% ipython --no-banner

In [1]: import numpy as np

In [2]: import numpy.linalg as la

In [3]: np.set_printoptions(precision=1, suppress=True, linewidth=140)

In [4]: J = np.load("x.npy")

In [5]: print(J)
[[-0.8 -0.2 -0.3 -0.5 -1.6 -0.4]
 [-0.2  1.   0.1 -0.1 -0.3 -0.3]
 [-0.3  0.1  1.8 -0.6 -0.2  0.2]
 [-0.5 -0.1 -0.6  0.4 -0.3  0.6]
 [-1.6 -0.3 -0.2 -0.3  1.1 -0.3]
 [-0.4 -0.3  0.2  0.6 -0.3  1.6]]

In [6]: # looks like rank 5

In [7]: rng = np.random.default_rng(5105)

In [8]: lab = rng.permutation(6)

In [9]: print(lab)
[5 0 2 1 4 3]

In [10]: other = J[lab][:, lab]

In [11]: np.round(np.sort(np.abs(la.eigvals(other))), 1) + 0
Out[11]: array([0., 1., 2., 2., 2., 2.])

In [12]: np.diag(other)
Out[12]: array([ 1.6, -0.8,  1.8,  1. ,  1.1,  0.4])

In [13]: print(other)
[[ 1.6 -0.4  0.2 -0.3 -0.3  0.6]
 [-0.4 -0.8 -0.3 -0.2 -1.6 -0.5]
 [ 0.2 -0.3  1.8  0.1 -0.2 -0.6]
 [-0.3 -0.2  0.1  1.  -0.3 -0.1]
 [-0.3 -1.6 -0.2 -0.3  1.1 -0.3]
 [ 0.6 -0.5 -0.6 -0.1 -0.3  0.4]]

In [14]: round(float(np.trace(other)), 1)
Out[14]: 5.0

In [15]: print(np.allclose(other, J))
False

In [16]: E, _ = la.qr(np.array([[-1.3, -0.6, 0.9, 0.8, 0.8, -0.1, -1.9],
    ...:     [0.4, 0.0, 0.5, 0.0, 0.4, -0.7, 0.6],
    ...:     [-1.5, -1.2, -0.2, 1.7, -1.6, -0.9, -1.0],
    ...:     [-1.0, -1.5, 0.6, 0.3, -0.4, 0.8, 1.3],
    ...:     [-0.3, -0.1, 0.0, -0.2, 0.0, -0.6, 0.7],
    ...:     [0.1, 0.9, -0.4, -0.4, -0.6, 1.3, 0.7],
    ...:     [1.1, 0.8, -0.6, 0.7, 1.1, 0.3, 0.3]]))

In [17]: E.round(1) + 0
Out[17]: 
array([[-0.5,  0.4,  0.6,  0.4, -0.3, -0.1,  0.1],
       [ 0.2, -0.3,  0.5,  0.3,  0.6,  0.2, -0.4],
       [-0.6,  0. , -0.6,  0.4,  0.3,  0.2,  0. ],
       [-0.4, -0.6,  0.1, -0.2, -0.1, -0.6, -0.3],
       [-0.1,  0.1,  0. , -0.2, -0.4,  0.5, -0.8],
       [ 0. ,  0.7, -0.1, -0.2,  0.3, -0.5, -0.3],
       [ 0.4, -0.1, -0.3,  0.7, -0.4, -0.3, -0.3]])

In [18]: # orthonormal columns

In [19]: x = np.array([3, 0, 2, 3, 1, 0, 1])

In [20]: np.round(la.norm(x), 1), round(float(la.norm(E @ x)), 1)
Out[20]: (np.float64(4.9), 4.9)

In [21]: print(7 - la.matrix_rank(E - np.eye(7), tol=1e-8))
1

In [22]: np.round(la.det(E), 1)
Out[22]: np.float64(1.0)
